% ipython --no-banner

In [1]: import numpy as np

In [2]: np.set_printoptions(precision=1, suppress=True, linewidth=120)

In [3]: def rd(a):
   ...:     return np.round(a, 1) + 0
   ...: 

In [4]: M = np.load("data.npy")

In [5]: print(M)
[[2 9 7 2 1]
 [0 1 2 9 0]
 [0 0 7 5 1]
 [0 0 0 2 9]
 [0 0 0 0 1]]

In [6]: def softmax(z):
   ...:     e = np.exp(z - z.max(axis=-1, keepdims=True))
   ...:     return e / e.sum(axis=-1, keepdims=True)
   ...: 

In [7]: print(rd(softmax(10 * M[1])))
[0. 0. 0. 1. 0.]

In [8]: print(rd(softmax(M).sum(axis=1)))
[1. 1. 1. 1. 1.]

In [9]: print(rd(softmax(M[1])))
[0. 0. 0. 1. 0.]

In [10]: scores = M @ M.T / np.sqrt(5)

In [11]: print(rd(softmax(scores)))
[[1.  0.  0.  0.  0. ]
 [0.  1.  0.  0.  0. ]
 [0.  0.  1.  0.  0. ]
 [0.  0.  0.  1.  0. ]
 [0.  0.  0.  0.9 0. ]]

In [12]: print(rd(softmax(scores + np.triu(np.full(scores.shape, -np.inf), 1))))
[[1.  0.  0.  0.  0. ]
 [0.  1.  0.  0.  0. ]
 [0.  0.  1.  0.  0. ]
 [0.  0.  0.  1.  0. ]
 [0.  0.  0.  0.9 0. ]]

In [13]: U, s, VT = np.linalg.svd(M)

In [14]: print(np.argmax(s[:-1] / (s[1:] + 1e-6)) + 1)
4

In [15]: print(rd(s))
[14.7  9.3  8.1  4.2  0. ]

In [16]: Y = U[:, :4] @ np.diag(s[:4]) @ VT[:4]

In [17]: print(np.linalg.matrix_rank(Y))
4

In [18]: print(np.linalg.matrix_rank(M, rtol=0.05))
4

In [19]: W0 = np.load("block14.npy")

In [20]: print(W0)
[[ 0  3  1  3  2  3]
 [ 1  4  3  6  3  5]
 [ 2  4  4  9  4  7]
 [ 4  4  6 11  7  8]
 [ 7  5  7 12  7  8]
 [ 8  5  9 14  7 10]
 [10  5  9 14  7 10]
 [11  5 11 16  9 10]
 [11  6 13 18 12 11]
 [11  7 14 18 13 11]
 [14  7 17 18 16 12]
 [14  9 17 18 18 12]
 [15  9 20 18 18 14]
 [16  9 22 18 19 15]
 [17 12 24 21 21 16]
 [20 13 24 21 21 19]
 [22 16 24 21 21 22]
 [22 17 25 24 22 23]
 [24 18 28 27 25 26]
 [25 20 30 28 28 27]
 [28 21 31 31 30 27]
 [29 21 33 34 33 29]
 [29 24 34 37 35 31]
 [32 26 37 39 38 34]
 [32 27 38 41 38 37]
 [35 30 38 42 40 38]
 [35 31 40 45 41 39]
 [36 32 42 48 43 40]
 [37 33 43 51 44 40]]

In [21]: hat = W0 @ np.linalg.solve(W0.T @ W0, W0.T)

In [22]: print(rd(np.diag(hat)))
[0.1 0.2 0.3 0.3 0.1 0.2 0.3 0.3 0.2 0.1 0.2 0.2 0.2 0.3 0.4 0.1 0.2 0.2 0.2 0.1 0.2 0.2 0.1 0.2 0.2 0.3 0.2 0.2 0.5]

In [23]: print(np.allclose(hat @ hat, hat))
True

In [24]: Ac = W0 - W0.mean(axis=0)

In [25]: U, s, VT = np.linalg.svd(Ac, full_matrices=False)

In [26]: print(rd(Ac.mean(axis=0)))
[0. 0. 0. 0. 0. 0.]

In [27]: print(rd(np.abs(VT[-1])))
[0.  0.6 0.4 0.1 0.5 0.5]

In [28]: print(np.searchsorted(np.cumsum(s ** 2) / (s ** 2).sum(), 0.9) + 1)
1

In [29]: print(np.abs(U[:, 0]).argmax())
28

In [30]: print(rd(s))
[155.9  14.3  10.3   7.2   3.9   3. ]

In [31]: D = np.linalg.norm(W0[:, None] - W0[None], axis=-1)

In [32]: print((D + 1e9 * np.eye(29)).round(6).argmin(axis=1))
[ 1  2  1  4  3  6  5  6  9  8 11 10 13 12 15 14 17 16 19 18 19 20 21 24 23 26 25 28 27]

In [33]: print(D[1].round(6).argsort(kind="stable")[:4])
[1 2 0 3]

In [34]: print(np.flatnonzero(D[1] < D.mean() / 2))
[0 1 2 3 4 5 6]

In [35]: print(np.linalg.matrix_rank(D ** 2))
8

In [36]: print(np.unravel_index(D.round(6).argmax(), D.shape))
(np.int64(0), np.int64(28))

In [37]: q, V = np.linalg.qr(W0[:, :1])[0], np.linalg.qr(W0[:, 1:])[0]

In [38]: s = np.linalg.svd(q.T @ V, compute_uv=False)

In [39]: print(rd(np.linalg.norm(q @ q.T - V @ V.T, 2)))
1.0

In [40]: print(rd(np.degrees(np.arccos(s.clip(0, 1)))))
[3.1]

In [41]: print((s > 0.9).sum())
1

In [42]: F = np.load("w.npy")

In [43]: print(F)
[[ 6  6  2  0  0  0]
 [ 6 10  0  0  0  0]
 [ 8 10  2  0  0  0]
 [ 9  9  3  6  6  2]
 [ 9 15  0  6 10  0]
 [12 15  3  8 10  2]]

In [44]: print(rd(softmax(F).sum(axis=1)))
[1. 1. 1. 1. 1. 1.]

In [45]: scores = F @ F.T / np.sqrt(6)

In [46]: print(rd(softmax(scores)))
[[0. 0. 0. 0. 0. 1.]
 [0. 0. 0. 0. 0. 1.]
 [0. 0. 0. 0. 0. 1.]
 [0. 0. 0. 0. 0. 1.]
 [0. 0. 0. 0. 0. 1.]
 [0. 0. 0. 0. 0. 1.]]

In [47]: print(softmax(scores).round(6).argmax(axis=1))
[5 5 5 5 5 5]

In [48]: Y = np.array([[1]])

In [49]: mat = np.block([[np.zeros((1, 1)), Y], [Y.T, np.zeros((1, 1))]])

In [50]: print(mat)
[[0. 1.]
 [1. 0.]]

In [51]: vec = np.array([-1, 1])

In [52]: y = mat @ vec

In [53]: b, lr = np.zeros(2), 1 / np.linalg.norm(mat, 2) ** 2

In [54]: for i in range(6):
    ...:     b -= lr * mat.T @ (mat @ b - y)
    ...:     if i % 1 == 0: print(i, round(np.linalg.norm(mat @ b - y), 1))
    ...: 
0 0.0
1 0.0
2 0.0
3 0.0
4 0.0
5 0.0

In [55]: print(rd(np.linalg.cond(mat)))
1.0

In [56]: print(b)
[-1.  1.]

In [57]: print(mat.sum(axis=1))
[1. 1.]

In [58]: print(rd(np.sort(np.abs(np.linalg.eigvals(mat)))[::-1]))
[1. 1.]

In [59]: pr = np.eye(2)[1]

In [60]: for _ in range(5):
    ...:     pr = pr @ mat
    ...:     print(pr.round(1))
    ...: 
[1. 0.]
[0. 1.]
[1. 0.]
[0. 1.]
[1. 0.]

In [61]: A = np.loadtxt("run4.csv", delimiter=",")

In [62]: print(rd(A))
[[ 0.2 -0.5 -0.8]
 [-0.5  0.7 -0.5]
 [-0.8 -0.5  0.2]]

In [63]: print(rd(np.linalg.eigvalsh(A).min()))
-1.0

In [64]: print(np.all(np.linalg.eigvalsh(A) > 0))
False

In [65]: print([round(float(np.linalg.det(A[:i, :i])), 2) + 0 for i in range(1, 4)])
[0.15, -0.15, -1.0]

In [66]: r0, v = A[2], A[0]

In [67]: print(rd(r0 @ v))
0.0

In [68]: pr = (r0 @ v) / (r0 @ r0) * r0

In [69]: print(rd(np.outer(r0, v)))
[[-0.1  0.4  0.7]
 [-0.1  0.3  0.4]
 [ 0.  -0.1 -0.1]]

In [70]: evals, V = np.linalg.eig(A)

In [71]: print(rd(A @ V[:, 0] - evals[0] * V[:, 0]))
[0. 0. 0.]

In [72]: print(rd(evals))
[ 1. -1.  1.]

In [73]: print(rd(np.sort(np.linalg.eigvals(A @ A))))
[1. 1. 1.]

In [74]: m1 = np.load("mat.npy")

In [75]: print(m1)
[[ 1 -1  1 -1]
 [ 1  0  0  0]]

In [76]: print(rd(np.linalg.svd(m1, compute_uv=False)))
[2.1 0.8]

In [77]: print(m1.mean(axis=0))
[ 1.  -0.5  0.5 -0.5]

In [78]: print(np.diff(m1, axis=0))
[[ 0  1 -1  1]]

In [79]: rng = np.random.default_rng(90953)

In [80]: idx = rng.integers(0, 3, 7)

In [81]: E = np.array([[-1, 7, -9, -1, 5, 8, -7],
    ...:     [1, -5, 7, 8, -5, 6, 3],
    ...:     [1, -8, 9, -4, -7, 5, 9],
    ...:     [-6, -1, -7, 7, 6, 5, 6],
    ...:     [8, 2, -7, 6, -8, -5, 4],
    ...:     [-7, 4, 2, 1, -8, 0, -9],
    ...:     [-2, -3, -8, 2, -1, -2, -7]]) * (idx[:, None] == idx)

In [82]: print(E)
[[-1  7  0  0  0  8 -7]
 [ 1 -5  0  0  0  6  3]
 [ 0  0  9 -4  0  0  0]
 [ 0  0 -7  7  0  0  0]
 [ 0  0  0  0 -8  0  0]
 [-7  4  0  0  0  0 -9]
 [-2 -3  0  0  0 -2 -7]]

In [83]: vec = np.array([1, 1, -1, -1, 1, 2])

In [84]: y = W0 @ vec

In [85]: b, lr = np.zeros(6), 1 / np.linalg.norm(W0, 2) ** 2

In [86]: for i in range(300):
    ...:     b -= lr * W0.T @ (W0 @ b - y)
    ...:     if i % 50 == 0: print(i, round(np.linalg.norm(W0 @ b - y), 1))
    ...: 
0 29.6
50 27.2
100 25.1
150 23.1
200 21.4
250 19.7

In [87]: print(rd(b))
[0.4 0.9 0.2 0.  0.4 0.8]

In [88]: Y = E / np.linalg.norm(E, axis=1, keepdims=True)

In [89]: C2 = Y @ Y.T

In [90]: print((np.abs(C2) > 0.9).astype(int))
[[1 0 0 0 0 0 0]
 [0 1 0 0 0 0 0]
 [0 0 1 1 0 0 0]
 [0 0 1 1 0 0 0]
 [0 0 0 0 1 0 0]
 [0 0 0 0 0 1 0]
 [0 0 0 0 0 0 1]]

In [91]: print(np.degrees(np.arccos(np.clip(C2[2, 4], -1, 1))))
90.0

In [92]: print(rd(np.linalg.norm(Y, axis=1)))
[1. 1. 1. 1. 1. 1. 1.]

In [93]: print(np.argwhere(np.triu(np.abs(C2) > 0.95, 1)))
[]

In [94]: print((C2 - 2 * np.eye(7)).round(6).argmax(axis=1))
[5 2 0 0 0 6 5]

In [95]: W2 = np.array([[0.2, 0.8, -0.7, -1.3, -2.2, -0.3],
    ...:     [1.6, -2.2, 0.2, 0.1, -0.1, 0.7],
    ...:     [0.5, 0.2, -1.4, 1.5, 1.3, 0.5],
    ...:     [0.4, -0.7, -1.6, -1.1, 0.6, -1.1]])

In [96]: J = np.array([[-3, 2, -1, -2],
    ...:     [0, -1, -1, -2],
    ...:     [0, 1, -2, -1],
    ...:     [1, 3, -1, -3],
    ...:     [-1, -1, -3, 2],
    ...:     [-1, 2, 3, -2],
    ...:     [2, 2, -2, 3],
    ...:     [0, -2, 0, -2],
    ...:     [3, 0, 1, -3],
    ...:     [2, 0, -3, -1],
    ...:     [-1, 0, -3, -1],
    ...:     [-2, -1, 0, -1],
    ...:     [-1, 3, 3, 1],
    ...:     [-1, -3, 1, 0],
    ...:     [-2, 2, -3, 0],
    ...:     [3, -2, 3, 0],
    ...:     [-1, 3, 3, 2]]) @ W2 + 0.1 * rng.normal(size=(17, 6))

In [97]: print(rd(J))
[[ 1.4 -5.7  7.2  4.9  4.   4.1]
 [-2.9  3.5  4.3  0.6 -2.5  0.9]
 [ 0.3 -1.9  4.5 -1.9 -3.4  0.8]
 [ 3.4 -3.8  6.   0.8 -5.6  4.8]
 [-2.7 -0.6  1.4 -5.5 -0.2 -4. ]
 [ 3.6 -3.1  0.1  8.2  4.7  5.4]
 [ 3.8 -5.3 -2.9 -8.7 -5.5 -3.4]
 [-4.   5.7  2.7  1.9 -1.   0.6]
 [-0.3  4.7  1.3  1.  -7.2  3.1]
 [-1.4  1.8  4.3 -5.9 -9.1 -1.1]
 [-2.  -0.8  6.4 -2.1 -2.4  0. ]
 [-2.1  1.2  2.8  3.6  3.9  1. ]
 [ 6.4 -7.4 -4.5  5.1  6.6  2.7]
 [-4.6  6.1 -1.3  2.6  3.8 -1.3]
 [ 1.2 -6.5  6.1 -1.6  0.5  0.6]
 [-1.1  7.3 -6.4  0.5 -2.3 -0.8]
 [ 6.9 -8.2 -6.2  3.8  7.1  1.6]]

In [98]: vec = np.array([-2, -1, -2, 1, 2, -2])

In [99]: y = J @ vec

In [100]: print(rd(np.linalg.lstsq(J, y)[0]))
[-2. -1. -2.  1.  2. -2.]

In [101]: print(rd(np.linalg.pinv(J) @ J))
[[1. 0. 0. 0. 0. 0.]
 [0. 1. 0. 0. 0. 0.]
 [0. 0. 1. 0. 0. 0.]
 [0. 0. 0. 1. 0. 0.]
 [0. 0. 0. 0. 1. 0.]
 [0. 0. 0. 0. 0. 1.]]

In [102]: y = y + 0.3 * rng.normal(size=17)

In [103]: print(rd(y))
[ -7.1 -12.2 -18.5 -35.1   5.7   2.9  -9.3  -4.7 -26.3 -29.5 -14.6   7.3  16.6  18.4  -9.7   5.   21.8]

In [104]: b, *_ = np.linalg.lstsq(J, y)

In [105]: print(rd(b))
[-2.6 -1.5 -2.2  1.5  1.6 -2.3]

In [106]: print(b.round())
[-3. -2. -2.  1.  2. -2.]
